In [1]: import numpy as np

In [2]: np.set_printoptions(precision=2, suppress=True, linewidth=120, legacy="1.25")

In [3]: arr = np.load("sample8.npy")

In [4]: print(arr)
[[-1  2  0 -1]
 [-1 -1  2  0]
 [ 0 -1 -1  2]
 [ 2  0 -1 -1]]

In [5]: M2 = arr[0, 0] * arr[1:] - np.outer(arr[1:, 0], arr[0])

In [6]: M2
Out[6]: 
array([[ 0,  3, -2, -1],
       [ 0,  1,  1, -2],
       [ 0, -4,  1,  3]])

In [7]: np.linalg.matrix_rank(M2), np.linalg.matrix_rank(arr)
Out[7]: (2, 3)

In [8]: arr[:, 0] / arr[0, 0]
Out[8]: array([ 1.,  1., -0., -2.])

In [9]: np.flatnonzero(~M2.round(6).any(axis=1))
Out[9]: array([], dtype=int64)

In [10]: rk = np.linalg.matrix_rank(arr)

In [11]: rk
Out[11]: 3

In [12]: N = np.linalg.svd(arr)[2][rk:].T

In [13]: N[:, 0] / N[np.abs(N[:, 0]).round(6).argmax(), 0]
Out[13]: array([1., 1., 1., 1.])

In [14]: N @ N.T
Out[14]: 
array([[0.25, 0.25, 0.25, 0.25],
       [0.25, 0.25, 0.25, 0.25],
       [0.25, 0.25, 0.25, 0.25],
       [0.25, 0.25, 0.25, 0.25]])

In [15]: np.linalg.matrix_rank(arr.T @ arr), np.linalg.matrix_rank(arr @ arr.T)
Out[15]: (3, 3)

In [16]: np.allclose(arr @ N, 0)
Out[16]: True

In [17]: [int(np.linalg.matrix_rank(arr[:i])) for i in range(1, len(arr) + 1)]
Out[17]: [1, 2, 3, 3]
